$ ipython --no-banner

In [1]: import numpy as np

In [2]: import numpy.linalg as la

In [3]: np.set_printoptions(precision=3, suppress=True, linewidth=100)

In [4]: feats = np.loadtxt("data.csv", delimiter=",")

In [5]: feats
Out[5]: 
array([[ 0.98 ,  0.139,  0.099, -0.02 , -0.099],
       [ 0.139,  0.03 , -0.693,  0.139,  0.693],
       [ 0.099, -0.693,  0.505,  0.099,  0.495],
       [-0.02 ,  0.139,  0.099,  0.98 , -0.099],
       [-0.099,  0.693,  0.495, -0.099,  0.505]])

In [6]: x = np.array([2, 4, -5, -5, 5])

In [7]: [p for p in range(1, 25) if np.allclose(la.matrix_power(feats, p), np.eye(5))]
Out[7]: [2, 4, 6, 8, 10, 12, 14, 16, 18, 20, 22, 24]

In [8]: 5 - la.matrix_rank(feats - np.eye(5), tol=1e-8)
Out[8]: np.int64(4)

In [9]: round(la.norm(x), 3), np.round(la.norm(feats @ x), 3)
Out[9]: (np.float64(9.747), np.float64(9.747))

In [10]: np.abs(la.eigvals(feats))
Out[10]: array([1., 1., 1., 1., 1.])

In [11]: np.sort(np.abs(np.degrees(np.angle(la.eigvals(feats)))))
Out[11]: array([  0.,   0.,   0.,   0., 180.])

In [12]: F = np.load("out14.npy")

In [13]: F
Out[13]: 
array([[11,  1,  2,  0,  2],
       [ 0, 10,  0,  2,  1],
       [ 0,  1, 16,  1,  1],
       [ 1,  1,  0, 17,  1],
       [ 2,  1,  2,  0,  8]])

In [14]: rng = np.random.default_rng(76080)

In [15]: labels = rng.permutation(5)

In [16]: labels
Out[16]: array([2, 1, 3, 4, 0])

In [17]: out = F[labels][:, labels]

In [18]: np.sort(np.abs(la.eigvals(out)))
Out[18]: array([ 6.815,  9.78 , 11.855, 15.645, 17.905])

In [19]: np.trace(out)
Out[19]: np.int64(62)

In [20]: np.diag(out)
Out[20]: array([16, 10, 17,  8, 11])

In [21]: np.allclose(out, F)
Out[21]: False

In [22]: round(float(la.det(out)), 3), np.round(la.det(F[labels]), 3)
Out[22]: (221328.0, np.float64(-221328.0))

In [23]: x = np.array([-4, 3, 0, -3, -4])

In [24]: y = F @ x

In [25]: y
Out[25]: array([-49,  20,  -4, -56, -37])

In [26]: np.round(la.solve(F, 2 * y), 3) + 0
Out[26]: array([-8.,  6.,  0., -6., -8.])

In [27]: np.round(la.solve(F, y + F[:, 4]), 3) + 0
Out[27]: array([-4.,  3.,  0., -3., -3.])

In [28]: np.round(la.solve(F.T, F[1]), 3) + 0
Out[28]: array([0., 1., 0., 0., 0.])

In [29]: E = np.load("layer8.npy")

In [30]: E
Out[30]: 
array([[ 1.   ,  0.   ,  0.   ,  0.   ,  0.   ],
       [ 0.   ,  0.966,  0.   ,  0.   , -0.259],
       [ 0.   ,  0.   ,  1.   ,  0.   ,  0.   ],
       [ 0.   ,  0.   ,  0.   ,  1.   ,  0.   ],
       [ 0.   ,  0.259,  0.   ,  0.   ,  0.966]])

In [31]: (E != 0).astype(int)
Out[31]: 
array([[1, 0, 0, 0, 0],
       [0, 1, 0, 0, 1],
       [0, 0, 1, 0, 0],
       [0, 0, 0, 1, 0],
       [0, 1, 0, 0, 1]])

In [32]: (la.matrix_power((E != 0) + (E.T != 0) + np.eye(5), 5) > 0).astype(int)
Out[32]: 
array([[1, 0, 0, 0, 0],
       [0, 1, 0, 0, 1],
       [0, 0, 1, 0, 0],
       [0, 0, 0, 1, 0],
       [0, 1, 0, 0, 1]])

In [33]: np.flatnonzero(la.matrix_power((E != 0) + (E.T != 0) + np.eye(5), 5)[0])
Out[33]: array([0])

In [34]: round(la.det(E), 3)
Out[34]: np.float64(1.0)

In [35]: X = np.loadtxt("w.csv", delimiter=",")

In [36]: X
Out[36]: 
array([[0.2  , 0.4  , 0.   , 0.2  , 0.2  ],
       [0.167, 0.5  , 0.333, 0.   , 0.   ],
       [0.2  , 0.1  , 0.3  , 0.2  , 0.2  ],
       [0.286, 0.143, 0.143, 0.286, 0.143],
       [0.143, 0.143, 0.143, 0.286, 0.286]])

In [37]: np.allclose(X, X.T)
Out[37]: False

In [38]: round(float(np.trace(X)), 3)
Out[38]: 1.571

In [39]: (X + X.T) / 2
Out[39]: 
array([[0.2  , 0.283, 0.1  , 0.243, 0.171],
       [0.283, 0.5  , 0.217, 0.071, 0.071],
       [0.1  , 0.217, 0.3  , 0.171, 0.171],
       [0.243, 0.071, 0.171, 0.286, 0.214],
       [0.171, 0.071, 0.171, 0.214, 0.286]])

In [40]: np.sort(np.abs(la.eigvals(X)))
Out[40]: array([0.084, 0.084, 0.294, 0.294, 1.   ])

In [41]: np.round(la.det(X), 3)
Out[41]: np.float64(0.001)

In [42]: la.matrix_power(X, 100)
Out[42]: 
array([[0.197, 0.287, 0.201, 0.169, 0.145],
       [0.197, 0.287, 0.201, 0.169, 0.145],
       [0.197, 0.287, 0.201, 0.169, 0.145],
       [0.197, 0.287, 0.201, 0.169, 0.145],
       [0.197, 0.287, 0.201, 0.169, 0.145]])

In [43]: np.sort(np.abs(la.eigvals(X)))[::-1]
Out[43]: array([1.   , 0.294, 0.294, 0.084, 0.084])

In [44]: X.sum(axis=1)
Out[44]: array([1., 1., 1., 1., 1.])

In [45]: p = np.eye(5)[1]

In [46]: for _ in range(3):
    ...:     p = p @ X
    ...:     print(p.round(3))
    ...: 
[0.167 0.5   0.333 0.    0.   ]
[0.183 0.35  0.267 0.1   0.1  ]
[0.191 0.304 0.225 0.147 0.133]

In [47]: out = X / np.sqrt((X ** 2).mean(axis=1, keepdims=True))

In [48]: la.norm(out, axis=1)
Out[48]: array([2.236, 2.236, 2.236, 2.236, 2.236])

In [49]: la.matrix_rank(out) == la.matrix_rank(X)
Out[49]: np.True_

In [50]: X - X.mean(axis=1, keepdims=True)
Out[50]: 
array([[ 0.   ,  0.2  , -0.2  ,  0.   ,  0.   ],
       [-0.033,  0.3  ,  0.133, -0.2  , -0.2  ],
       [ 0.   , -0.1  ,  0.1  ,  0.   ,  0.   ],
       [ 0.086, -0.057, -0.057,  0.086, -0.057],
       [-0.057, -0.057, -0.057,  0.086,  0.086]])

In [51]: out[4]
Out[51]: array([0.674, 0.674, 0.674, 1.348, 1.348])

In [52]: arr = np.array([[0, 0], [-2, 2]])

In [53]: arr[-1] = arr[0] + -2 * arr[1]

In [54]: arr
Out[54]: 
array([[ 0,  0],
       [ 4, -4]])

In [55]: # row 1 is much longer than the rest

In [56]: out = np.array([[-2, 0], [0, 1]])

In [57]: np.einsum("ik,kj->ji", arr, out)
Out[57]: 
array([[ 0, -8],
       [ 0, -4]])

In [58]: la.matrix_rank(np.vstack([arr, out.T]))
Out[58]: np.int64(2)

In [59]: out.T @ arr.T
Out[59]: 
array([[ 0, -8],
       [ 0, -4]])

In [60]: la.matrix_rank(arr @ out)
Out[60]: np.int64(1)

In [61]: np.einsum("ij->j", arr)
Out[61]: array([ 4, -4])

In [62]: M = np.load("x.npy")

In [63]: M
Out[63]: 
array([[-0.983, -0.861, -0.991,  2.977],
       [-1.049, -0.82 , -1.023,  3.013],
       [-1.057, -1.031, -0.905,  3.085],
       [-0.888, -1.019, -1.033,  3.138],
       [-0.903, -1.162, -1.002,  2.825],
       [-0.95 , -1.055, -0.886,  3.02 ],
       [-0.977, -0.853, -1.061,  3.002],
       [ 3.01 , -2.886,  0.977,  2.091],
       [ 2.925, -2.933,  0.931,  1.96 ],
       [ 2.869, -3.008,  1.046,  1.972],
       [ 2.897, -3.012,  1.025,  2.044],
       [ 3.156, -2.87 ,  1.092,  2.142],
       [ 3.072, -3.105,  0.933,  2.082],
       [ 3.036, -3.025,  1.024,  1.768],
       [ 2.004, -0.039,  2.942, -1.048],
       [ 2.133,  0.003,  2.968, -0.973],
       [ 2.064, -0.047,  2.942, -1.09 ],
       [ 1.778,  0.133,  3.073, -1.04 ],
       [ 2.135,  0.078,  3.014, -1.135],
       [ 1.88 , -0.057,  3.017, -0.895],
       [ 2.046,  0.015,  2.891, -0.918]])

In [64]: cent = M[[7, 5]].astype(float)

In [65]: for _ in range(4):
    ...:     labels = la.norm(M[:, None] - cent, axis=-1).argmin(axis=1)
    ...:     cent = np.array([M[labels == j].mean(axis=0) for j in range(2)])
    ...: 

In [66]: labels
Out[66]: array([1, 1, 1, 1, 1, 1, 1, 0, 0, 0, 0, 0, 0, 0, 0, 0, 0, 0, 0, 0, 0])

In [67]: cent
Out[67]: 
array([[ 2.5  , -1.482,  1.991,  0.497],
       [-0.972, -0.972, -0.986,  3.009]])

In [68]: cent[1] - cent[0]
Out[68]: array([-3.473,  0.511, -2.977,  2.511])

In [69]: m1 = np.load("mat.npy")

In [70]: m1
Out[70]: 
array([[-0.5, -0.3, -0.3,  0. ],
       [-1. , -0.8, -0.4,  1.3],
       [-0.9,  0.2, -0.7,  1.7],
       [-0.8, -1.1, -0.3, -1.5],
       [ 0.6,  1.1,  0.4, -1.1],
       [-0.5,  0.5, -0.3, -0.2],
       [ 0.7, -1.6,  2. ,  1.7],
       [-1.5,  0.8,  1.6,  0.7],
       [-1.1,  0.2,  1.4, -0.5],
       [ 1.7,  0.5, -0.5,  0.6],
       [ 1.8,  1.7, -0.4, -0.1],
       [ 4. ,  1. , -3. ,  8. ],
       [ 0.3, -0.8,  0.8,  0.4]])

In [71]: cen = m1 - m1.mean(axis=0)

In [72]: evecs = la.svd(cen)[2][:1]

In [73]: out = cen - cen @ evecs.T @ evecs

In [74]: out.std(axis=0)
Out[74]: array([0.855, 0.893, 0.826, 0.627])

In [75]: np.cov(cen @ evecs.T, rowvar=False)
Out[75]: array(7.742)

In [76]: la.norm(out, axis=1).round(6).argmax()
Out[76]: np.int64(6)

In [77]: np.round(la.norm(out) / la.norm(cen), 3)
Out[77]: np.float64(0.517)

In [78]: cent = m1[[11, 12]].astype(float)

In [79]: for _ in range(5):
    ...:     labels = la.norm(m1[:, None] - cent, axis=-1).argmin(axis=1)
    ...:     cent = np.array([m1[labels == j].mean(axis=0) for j in range(2)])
    ...: 

In [80]: labels
Out[80]: array([1, 1, 1, 1, 1, 1, 1, 1, 1, 1, 1, 0, 1])

In [81]: np.abs(cent[1] - cent[0]).argmax()
Out[81]: np.int64(3)

In [82]: np.bincount(labels)
Out[82]: array([ 1, 12])

In [83]: P = m1 @ la.solve(m1.T @ m1, m1.T)

In [84]: la.matrix_rank(np.eye(13) - P)
Out[84]: np.int64(9)

In [85]: np.trace(P)
Out[85]: np.float64(4.0)

In [86]: np.diag(P)
Out[86]: array([0.039, 0.216, 0.257, 0.214, 0.192, 0.064, 0.726, 0.592, 0.186, 0.134, 0.357, 0.893, 0.132])

In [87]: P @ m1[:, 2]
Out[87]: array([-0.3, -0.4, -0.7, -0.3,  0.4, -0.3,  2. ,  1.6,  1.4, -0.5, -0.4, -3. ,  0.8])
